$ python3 -q
>>> import numpy as np
>>> from numpy import linalg as LA
>>> np.set_printoptions(precision=3, suppress=True, linewidth=120, sign=" ")
>>> X = np.load("dump.npy")
>>> X
array([[-6, -8,  1,  7, -8],
       [-6,  0,  3, -8,  0],
       [ 8, -1, -3,  0,  0],
       [ 6,  1, -3,  5,  0]])
>>> t3 = np.stack([X, -3 * X, X[::-1]])
>>> LA.matrix_rank(t3)
array([ 4,  4,  4])
>>> np.einsum("bij,cij->bc", t3, t3)
array([[  468, -1404,  -138],
       [-1404,  4212,   414],
       [ -138,   414,   468]])
>>> LA.matrix_rank(t3.reshape(3, -1))
np.int64(2)
>>> t3.shape
(3, 4, 5)
>>> x0 = np.array([1, -2, -3, -1, 2])
>>> h = np.maximum(X @ x0, 0)
>>> np.maximum(X @ x0, 0) - np.maximum(-X @ x0, 0)
array([-16,  -7,  19,   8])
>>> h
array([  0,   0,  19,   8])
>>> np.flatnonzero(h > 1e-9)
array([ 2,  3])
>>> print(X * (h > 1e-9)[:, None])
[[ 0  0  0  0  0]
 [ 0  0  0  0  0]
 [ 8 -1 -3  0  0]
 [ 6  1 -3  5  0]]
>>> np.tanh(X @ x0)
array([-1., -1.,  1.,  1.])
>>> other = np.array([[2, 2], [1, 2]])
>>> basis = np.kron(other, X)
>>> round(LA.norm(basis, 2), 3), round(float(LA.norm(other, 2) * LA.norm(X, 2)), 3)
(np.float64(54.949), 54.949)
>>> basis
array([[-12, -16,   2,  14, -16, -12, -16,   2,  14, -16],
       [-12,   0,   6, -16,   0, -12,   0,   6, -16,   0],
       [ 16,  -2,  -6,   0,   0,  16,  -2,  -6,   0,   0],
       [ 12,   2,  -6,  10,   0,  12,   2,  -6,  10,   0],
       [ -6,  -8,   1,   7,  -8, -12, -16,   2,  14, -16],
       [ -6,   0,   3,  -8,   0, -12,   0,   6, -16,   0],
       [  8,  -1,  -3,   0,   0,  16,  -2,  -6,   0,   0],
       [  6,   1,  -3,   5,   0,  12,   2,  -6,  10,   0]])
>>> Uu, sv, VT = LA.svd(basis, full_matrices=False)
>>> np.round(Uu.T @ basis @ VT.T, 3) + 0
array([[ 54.949,   0.   ,   0.   ,   0.   ,   0.   ,   0.   ,   0.   ,   0.   ],
       [  0.   ,  51.23 ,   0.   ,   0.   ,   0.   ,   0.   ,   0.   ,   0.   ],
       [  0.   ,   0.   ,  16.912,   0.   ,   0.   ,   0.   ,   0.   ,   0.   ],
       [  0.   ,   0.   ,   0.   ,   8.664,   0.   ,   0.   ,   0.   ,   0.   ],
       [  0.   ,   0.   ,   0.   ,   0.   ,   8.078,   0.   ,   0.   ,   0.   ],
       [  0.   ,   0.   ,   0.   ,   0.   ,   0.   ,   2.667,   0.   ,   0.   ],
       [  0.   ,   0.   ,   0.   ,   0.   ,   0.   ,   0.   ,   2.553,   0.   ],
       [  0.   ,   0.   ,   0.   ,   0.   ,   0.   ,   0.   ,   0.   ,   0.403]])
>>> print(Uu.shape, sv.shape, VT.shape)
(8, 8) (8,) (8, 10)
>>> sv
array([ 54.949,  51.23 ,  16.912,   8.664,   8.078,   2.667,   2.553,   0.403])
>>> round(float(np.sqrt((sv ** 2).sum())), 3), round(float(LA.norm(basis)), 3)
(78.0, 78.0)
>>> np.round(Uu.T @ Uu, 3) + 0
array([[ 1.,  0.,  0.,  0.,  0.,  0.,  0.,  0.],
       [ 0.,  1.,  0.,  0.,  0.,  0.,  0.,  0.],
       [ 0.,  0.,  1.,  0.,  0.,  0.,  0.,  0.],
       [ 0.,  0.,  0.,  1.,  0.,  0.,  0.,  0.],
       [ 0.,  0.,  0.,  0.,  1.,  0.,  0.,  0.],
       [ 0.,  0.,  0.,  0.,  0.,  1.,  0.,  0.],
       [ 0.,  0.,  0.,  0.,  0.,  0.,  1.,  0.],
       [ 0.,  0.,  0.,  0.,  0.,  0.,  0.,  1.]])
